% ipython --no-banner

In [1]: import numpy as np

In [2]: np.set_printoptions(precision=4, suppress=True, linewidth=120)

In [3]: def rnd(a):
   ...:     return np.round(a, 4) + 0
   ...: 

In [4]: mat = np.loadtxt("test0.csv", delimiter=",")

In [5]: mat
Out[5]: 
array([[ 0.4   ,  0.8   ,  5.6042,  0.3   ,  0.9   ,  0.4   , -0.6   ,  0.3   , -0.7   ,  1.5   ,  1.4   ,  0.7   ],
       [ 0.2   , -0.8   ,  1.6207, -0.9   , -0.4   ,  1.2   ,  0.5   , -1.9   ,  1.    , -0.4   ,  0.4   ,  2.1   ],
       [ 1.7   ,  1.1   ,  3.5895, -0.8   ,  0.9   , -0.4   ,  1.3   , -0.2   ,  1.2   , -0.8   ,  0.9   ,  0.5   ],
       [ 1.9   ,  0.4   , -4.0022,  1.1   ,  2.7   , -0.6   , -1.6   ,  0.7   ,  1.8   , -0.5   , -1.    ,  0.2   ],
       [ 0.4   , -0.6   , -3.1984,  0.3   ,  1.1   ,  0.5   , -0.3   ,  1.5   ,  0.5   , -0.2   , -0.8   ,  0.    ],
       [-0.6   ,  0.4   , -4.0407,  0.2   , -1.1   , -0.2   ,  1.2   , -2.7   , -1.1   ,  0.2   , -1.    , -0.1   ],
       [ 0.9   ,  0.1   ,  4.814 ,  1.    ,  0.1   , -0.5   , -1.5   , -0.7   , -1.2   , -2.5   ,  1.2   , -1.4   ],
       [ 1.1   , -1.2   ,  5.6326,  1.1   ,  0.6   ,  0.5   , -0.4   ,  0.6   , -1.6   , -1.4   ,  1.4   , -1.5   ],
       [-0.5   , -0.4   ,  1.9927,  0.9   ,  0.8   ,  1.4   , -0.4   ,  0.4   ,  1.1   , -0.4   ,  0.5   ,  1.8   ],
       [ 0.1   , -1.1   ,  4.4023, -0.7   , -0.6   ,  0.7   , -0.3   ,  0.5   ,  0.5   ,  0.5   ,  1.1   ,  1.2   ],
       [ 1.3   , -0.3   , -0.0228,  0.2   ,  0.9   , -1.    , -0.3   , -1.4   , -0.2   , -0.4   ,  0.    ,  0.1   ],
       [-0.9   , -0.7   ,  1.1626, -0.4   ,  0.6   , -2.    ,  0.2   ,  1.4   , -0.8   ,  0.1   ,  0.3   ,  0.3   ],
       [ 0.8   ,  1.8   ,  6.4148, -1.4   , -0.4   ,  0.1   ,  0.    , -1.1   , -1.    ,  0.    ,  1.6   , -1.7   ],
       [-0.7   ,  1.8   ,  4.7996, -0.3   , -0.1   , -1.    ,  0.    ,  0.9   , -1.2   ,  0.9   ,  1.2   ,  1.2   ],
       [-1.1   ,  1.    ,  2.7766,  0.3   ,  0.7   ,  0.4   , -0.2   ,  0.1   , -0.8   , -0.6   ,  0.7   , -0.9   ],
       [ 1.    , -0.4   , -2.7925,  0.6   ,  0.3   , -2.    ,  0.    , -2.2   , -0.6   ,  0.5   , -0.7   , -0.3   ],
       [-1.2   , -1.2   , -2.8112,  1.3   , -1.3   , -0.1   , -0.9   , -0.3   ,  0.2   ,  0.4   , -0.7   , -1.    ],
       [-1.6   ,  0.6   , -1.197 ,  0.8   , -0.2   , -0.1   , -0.8   , -1.    ,  0.8   , -0.6   , -0.3   ,  0.4   ],
       [ 0.    , -0.3   ,  1.1844, -0.8   ,  1.    , -1.1   , -0.5   ,  0.6   , -1.1   , -0.4   ,  0.3   ,  0.8   ],
       [ 1.5   ,  1.7   , -3.2162, -0.5   , -0.7   , -1.6   , -0.3   , -0.6   , -1.2   , -0.6   , -0.8   , -1.3   ],
       [ 1.8   ,  0.4   ,  5.2264, -1.7   ,  0.5   , -1.3   ,  1.2   , -0.4   ,  0.8   ,  0.1   ,  1.3   , -1.5   ]])

In [6]: u = np.array([0, 0, 2])

In [7]: np.polyval(u, mat[2])
Out[7]: array([2., 2., 2., 2., 2., 2., 2., 2., 2., 2., 2., 2.])

In [8]: rnd(np.cross(mat[2, :3], mat[11, :3]))
Out[8]: array([ 3.7915, -5.207 , -0.2   ])

In [9]: [round(float(x), 4) for x in np.linalg.svd(mat, compute_uv=False)[:3]]
Out[9]: [17.9626, 6.9849, 6.1514]

In [10]: np.linalg.cond(mat) > 100
Out[10]: np.True_

In [11]: rnd(np.linalg.norm(mat, 2) / np.linalg.norm(mat))
Out[11]: np.float64(0.7913)

In [12]: W0 = np.loadtxt("sample7.csv", delimiter=",")

In [13]: W0
Out[13]: 
array([[0., 1., 0., 0., 0., 0., 0., 0., 0., 1., 0.],
       [2., 0., 0., 0., 0., 0., 0., 0., 1., 0., 0.],
       [0., 0., 0., 0., 0., 0., 1., 0., 0., 0., 0.],
       [0., 0., 0., 2., 0., 0., 0., 0., 0., 1., 0.],
       [0., 1., 0., 0., 0., 0., 1., 0., 0., 1., 0.],
       [0., 0., 0., 0., 0., 0., 0., 0., 0., 0., 0.],
       [0., 0., 0., 0., 0., 0., 0., 0., 0., 2., 0.],
       [0., 0., 0., 0., 1., 2., 0., 2., 0., 0., 0.],
       [0., 0., 0., 0., 0., 0., 0., 1., 0., 0., 2.],
       [1., 2., 0., 0., 0., 0., 0., 2., 0., 0., 0.],
       [0., 2., 0., 0., 2., 1., 0., 1., 2., 1., 0.],
       [2., 0., 0., 1., 0., 0., 0., 0., 0., 0., 0.],
       [0., 1., 0., 1., 0., 0., 0., 2., 2., 0., 0.]])

In [14]: W1 = np.array([[-3, 5, -3, 5, -1, -3],
    ...:     [-1, 4, 1, 3, 0, 5],
    ...:     [-5, -3, 4, -1, 2, 1],
    ...:     [-1, -2, -4, -5, 3, -1],
    ...:     [-5, 2, 0, 2, 2, -4],
    ...:     [3, -2, 3, -2, 1, -4],
    ...:     [-3, 5, 3, 5, -2, 1],
    ...:     [5, -5, 3, -5, -3, -3],
    ...:     [-5, 1, -5, 4, -4, -1],
    ...:     [-1, 2, 4, -5, -4, 5],
    ...:     [-3, -2, -1, -4, 2, 1],
    ...:     [4, 5, 1, -3, 1, -3]])

In [15]: b = np.array([8, 8, 1, 0, 0, 0])

In [16]: H = np.maximum(mat @ W1 + b, 0)

In [17]: np.linalg.matrix_rank(H)
Out[17]: np.int64(6)

In [18]: (H > 0).astype(int)
Out[18]: 
array([[0, 0, 1, 0, 1, 1],
       [0, 1, 1, 1, 1, 0],
       [0, 1, 1, 1, 1, 0],
       [1, 1, 0, 1, 0, 0],
       [1, 1, 0, 1, 0, 0],
       [1, 1, 0, 1, 0, 1],
       [0, 0, 0, 0, 1, 0],
       [0, 0, 1, 0, 1, 0],
       [1, 0, 1, 0, 1, 0],
       [0, 0, 1, 0, 1, 0],
       [0, 1, 0, 1, 1, 0],
       [1, 0, 1, 0, 1, 1],
       [0, 0, 1, 1, 1, 1],
       [0, 0, 1, 0, 1, 1],
       [0, 0, 1, 0, 1, 1],
       [1, 1, 0, 1, 0, 1],
       [1, 0, 0, 0, 0, 1],
       [1, 1, 0, 0, 1, 1],
       [1, 1, 1, 0, 1, 0],
       [1, 1, 0, 1, 0, 1],
       [0, 1, 1, 1, 0, 1]])

In [19]: C = np.array([[5, -3], [-5, -3], [-3, 0], [-3, 4], [0, 0], [0, -5]])

In [20]: W1 @ C
Out[20]: 
array([[-46,  29],
       [-37, -22],
       [-19,  15],
       [ 32,  -6],
       [-41,  37],
       [ 22,   9],
       [-64,   9],
       [ 56,  -5],
       [-27,  33],
       [-12, -48],
       [ 10,  -6],
       [  1, -24]])

In [21]: np.allclose(W0[:-1].T @ np.linalg.lstsq(W0[:-1].T, W0[-1])[0], W0[-1])
Out[21]: True

In [22]: rnd(W0 @ np.linalg.pinv(W0) @ W0)
Out[22]: 
array([[0., 1., 0., 0., 0., 0., 0., 0., 0., 1., 0.],
       [2., 0., 0., 0., 0., 0., 0., 0., 1., 0., 0.],
       [0., 0., 0., 0., 0., 0., 1., 0., 0., 0., 0.],
       [0., 0., 0., 2., 0., 0., 0., 0., 0., 1., 0.],
       [0., 1., 0., 0., 0., 0., 1., 0., 0., 1., 0.],
       [0., 0., 0., 0., 0., 0., 0., 0., 0., 0., 0.],
       [0., 0., 0., 0., 0., 0., 0., 0., 0., 2., 0.],
       [0., 0., 0., 0., 1., 2., 0., 2., 0., 0., 0.],
       [0., 0., 0., 0., 0., 0., 0., 1., 0., 0., 2.],
       [1., 2., 0., 0., 0., 0., 0., 2., 0., 0., 0.],
       [0., 2., 0., 0., 2., 1., 0., 1., 2., 1., 0.],
       [2., 0., 0., 1., 0., 0., 0., 0., 0., 0., 0.],
       [0., 1., 0., 1., 0., 0., 0., 2., 2., 0., 0.]])

In [23]: U, s, VT = np.linalg.svd(W0)

In [24]: rnd(s)
Out[24]: array([5.5469, 3.1539, 3.0591, 2.415 , 2.3117, 2.2031, 1.8722, 1.3183, 1.243 , 0.3306, 0.    ])

In [25]: out = U[:, :10] @ np.diag(s[:10]) @ VT[:10]

In [26]: np.linalg.matrix_rank(W0, rtol=0.05)
Out[26]: np.int64(10)

In [27]: rnd(np.abs(W0 - out).max())
Out[27]: np.float64(0.0)

In [28]: rnd(np.linalg.norm(W0 - out, 2)), rnd(s[10])
Out[28]: (np.float64(0.0), np.float64(0.0))

In [29]: U, s, VT = np.linalg.svd(W0)

In [30]: V = VT[:(s > 1e-8).sum()]

In [31]: rng = np.random.default_rng(6893)

In [32]: vec = W0[5] + -2 * W0[9] + rng.integers(2) * np.eye(11)[8]

In [33]: vec
Out[33]: array([-2., -4.,  0.,  0.,  0.,  0.,  0., -4.,  1.,  0.,  0.])

In [34]: rnd(np.diag(V.T @ V))
Out[34]: array([1., 1., 0., 1., 1., 1., 1., 1., 1., 1., 1.])

In [35]: rnd(V.T @ V)
Out[35]: 
array([[1., 0., 0., 0., 0., 0., 0., 0., 0., 0., 0.],
       [0., 1., 0., 0., 0., 0., 0., 0., 0., 0., 0.],
       [0., 0., 0., 0., 0., 0., 0., 0., 0., 0., 0.],
       [0., 0., 0., 1., 0., 0., 0., 0., 0., 0., 0.],
       [0., 0., 0., 0., 1., 0., 0., 0., 0., 0., 0.],
       [0., 0., 0., 0., 0., 1., 0., 0., 0., 0., 0.],
       [0., 0., 0., 0., 0., 0., 1., 0., 0., 0., 0.],
       [0., 0., 0., 0., 0., 0., 0., 1., 0., 0., 0.],
       [0., 0., 0., 0., 0., 0., 0., 0., 1., 0., 0.],
       [0., 0., 0., 0., 0., 0., 0., 0., 0., 1., 0.],
       [0., 0., 0., 0., 0., 0., 0., 0., 0., 0., 1.]])

In [36]: def softmax(z):
    ...:     e = np.exp(z - z.max(axis=-1, keepdims=True))
    ...:     return e / e.sum(axis=-1, keepdims=True)
    ...: 

In [37]: rnd(softmax(W0[7] + -1))
Out[37]: array([0.0392, 0.0392, 0.0392, 0.0392, 0.1066, 0.2898, 0.0392, 0.2898, 0.0392, 0.0392, 0.0392])

In [38]: rnd(softmax(10 * W0[7]))
Out[38]: array([0. , 0. , 0. , 0. , 0. , 0.5, 0. , 0.5, 0. , 0. , 0. ])

In [39]: rnd(softmax(W0).sum(axis=1))
Out[39]: array([1., 1., 1., 1., 1., 1., 1., 1., 1., 1., 1., 1., 1.])

In [40]: rnd(softmax(W0[7]))
Out[40]: array([0.0392, 0.0392, 0.0392, 0.0392, 0.1066, 0.2898, 0.0392, 0.2898, 0.0392, 0.0392, 0.0392])

In [41]: S = W0 @ W0.T / np.sqrt(11)

In [42]: softmax(S).round(6).argmax(axis=1)
Out[42]: array([10,  1,  2,  3,  4,  0,  6,  7,  8,  9, 10, 11, 12])

In [43]: rnd(softmax(S)[7] @ W0)
Out[43]: array([0.1947, 0.6428, 0.    , 0.1682, 0.724 , 0.9622, 0.0531, 1.3651, 0.5276, 0.2946, 0.097 ])

In [44]: data = np.loadtxt("arr.csv", delimiter=",")

In [45]: data
Out[45]: 
array([[ 0.2454, -0.0343, -0.0707, -0.0673,  0.0815,  0.1517,  0.0973, -0.0071, -0.0118, -0.0742, -0.0953],
       [ 0.247 ,  0.1356,  2.0229, -0.4216,  0.0741, -1.1622,  0.4627, -0.6721, -2.2378,  0.488 , -0.0794],
       [ 0.1233,  0.0671,  2.3482, -0.1765, -0.0032, -1.2418,  0.374 , -0.5524, -2.1407,  0.6212,  0.0456],
       [ 0.481 ,  0.2783,  4.4168, -0.5396,  0.3777, -2.3292,  0.7691, -1.0948, -4.3556,  1.0527, -0.1449],
       [ 0.8292,  0.2352,  6.5951, -0.8695,  0.3765, -3.662 ,  1.299 , -1.4345, -6.5941,  1.4914,  0.0278],
       [ 0.2662,  0.1   ,  2.1556, -0.3415,  0.161 , -1.2818,  0.3295, -0.4541, -2.3099,  0.3955, -0.0291],
       [ 0.3377,  0.1779,  2.1983, -0.3799,  0.1856, -1.1156,  0.3757, -0.4163, -2.3176,  0.5159, -0.0053],
       [ 1.0584,  0.2463,  6.5608, -0.7149,  0.2936, -3.702 ,  1.0617, -1.4939, -6.706 ,  1.4841,  0.1604],
       [ 1.0414,  0.3984,  6.5773, -0.8863,  0.2785, -3.6045,  1.3021, -1.5244, -6.7013,  1.4786, -0.0195],
       [ 0.5505,  0.1304,  4.3057, -0.5876,  0.2651, -2.5285,  0.5689, -1.1564, -4.3319,  1.0681,  0.1452],
       [-0.0304,  0.1187, -0.0375,  0.1708,  0.094 ,  0.0105, -0.061 ,  0.1468, -0.105 ,  0.0825, -0.1997],
       [ 0.2305,  0.1653,  2.2008, -0.385 , -0.0076, -1.1948,  0.3205, -0.5425, -2.2243,  0.497 ,  0.0199],
       [ 0.3555,  0.0778,  2.2187, -0.247 ,  0.0192, -1.1461,  0.3711, -0.523 , -2.1085,  0.4027, -0.0787],
       [ 0.6336,  0.1219,  4.6008, -0.7175,  0.269 , -2.4034,  0.7925, -1.0128, -4.3954,  1.0317,  0.1319],
       [ 0.0058, -0.1318, -0.0479, -0.2617, -0.0472,  0.0853, -0.1166, -0.1172,  0.1777, -0.1355, -0.0744],
       [ 0.2765,  0.1869,  2.115 , -0.4087,  0.0836, -1.2512,  0.4509, -0.5584, -2.1081,  0.4584,  0.0171],
       [ 0.9169,  0.4111,  6.711 , -0.9591,  0.3568, -3.6813,  1.2463, -1.4308, -6.5291,  1.4528,  0.126 ],
       [ 0.0158, -0.0011,  0.0075,  0.124 , -0.1241, -0.0122,  0.0695,  0.1031,  0.1163, -0.0858,  0.0256],
       [ 0.3095,  0.0675,  2.2985, -0.399 ,  0.0851, -1.2899,  0.5327, -0.3642, -2.2721,  0.4886, -0.0728],
       [ 0.8682,  0.3951,  6.6681, -0.7965,  0.3858, -3.5723,  1.3086, -1.6239, -6.6978,  1.1553, -0.0669],
       [ 0.8749,  0.2806,  6.5352, -0.8781,  0.372 , -3.5324,  1.0804, -1.4824, -6.6375,  1.5425,  0.0494],
       [ 0.985 ,  0.3466,  6.6313, -0.9066,  0.236 , -3.3827,  1.2174, -1.4041, -6.5667,  1.5816, -0.0189],
       [ 0.6187,  0.215 ,  4.3865, -0.544 ,  0.3235, -2.611 ,  0.9271, -0.9141, -4.3642,  0.8963, -0.0173],
       [ 0.3591,  0.2465,  4.4716, -0.6234,  0.0099, -2.4146,  0.9719, -1.0716, -4.3677,  0.9083, -0.0503]])

In [46]: vec = np.array([-3, -1, 0, 0, 1, -2, -2, 0, 2, -3, 3])

In [47]: y = data @ vec

In [48]: rnd(np.linalg.pinv(data) @ data)
Out[48]: 
array([[1., 0., 0., 0., 0., 0., 0., 0., 0., 0., 0.],
       [0., 1., 0., 0., 0., 0., 0., 0., 0., 0., 0.],
       [0., 0., 1., 0., 0., 0., 0., 0., 0., 0., 0.],
       [0., 0., 0., 1., 0., 0., 0., 0., 0., 0., 0.],
       [0., 0., 0., 0., 1., 0., 0., 0., 0., 0., 0.],
       [0., 0., 0., 0., 0., 1., 0., 0., 0., 0., 0.],
       [0., 0., 0., 0., 0., 0., 1., 0., 0., 0., 0.],
       [0., 0., 0., 0., 0., 0., 0., 1., 0., 0., 0.],
       [0., 0., 0., 0., 0., 0., 0., 0., 1., 0., 0.],
       [0., 0., 0., 0., 0., 0., 0., 0., 0., 1., 0.],
       [0., 0., 0., 0., 0., 0., 0., 0., 0., 0., 1.]])

In [49]: rnd(np.linalg.solve(data.T @ data, data.T @ y))
Out[49]: array([-3., -1.,  0.,  0.,  1., -2., -2.,  0.,  2., -3.,  3.])

In [50]: rnd(np.linalg.lstsq(data, y)[0])
Out[50]: array([-3., -1.,  0.,  0.,  1., -2., -2.,  0.,  2., -3.,  3.])

In [51]: y = y + 0.1 * rng.normal(size=24)

In [52]: rnd(y)
Out[52]: 
array([ -1.2157,  -5.5849,  -4.5804, -10.5695, -15.1458,  -4.7902,  -5.6818, -15.0681, -16.5048,  -9.0436,  -0.8453,
        -4.9318,  -5.2915, -10.1196,   0.7691,  -4.9425, -15.1092,   0.3872,  -5.6387, -15.2967, -15.4595, -16.6758,
        -9.8243, -10.0636])

In [53]: b, *_ = np.linalg.lstsq(data, y)

In [54]: [round(float(np.linalg.norm(np.linalg.solve(data.T @ data + lam * np.eye(11), data.T @ y))), 2) for lam in (0, 1, 10, 100)]
Out[54]: [6.2, 1.94, 1.48, 1.36]

In [55]: rnd(np.linalg.norm(y - data @ b))
Out[55]: np.float64(0.2697)

In [56]: rnd(b)
Out[56]: array([-2.8433, -1.4051, -0.155 ,  0.176 ,  0.5352, -2.2259, -2.1063,  0.0714,  1.9451, -2.747 ,  2.6946])

In [57]: rnd(data.T @ (y - data @ b))
Out[57]: array([0., 0., 0., 0., 0., 0., 0., 0., 0., 0., 0.])

In [58]: b.round()
Out[58]: array([-3., -1., -0.,  0.,  1., -2., -2.,  0.,  2., -3.,  3.])
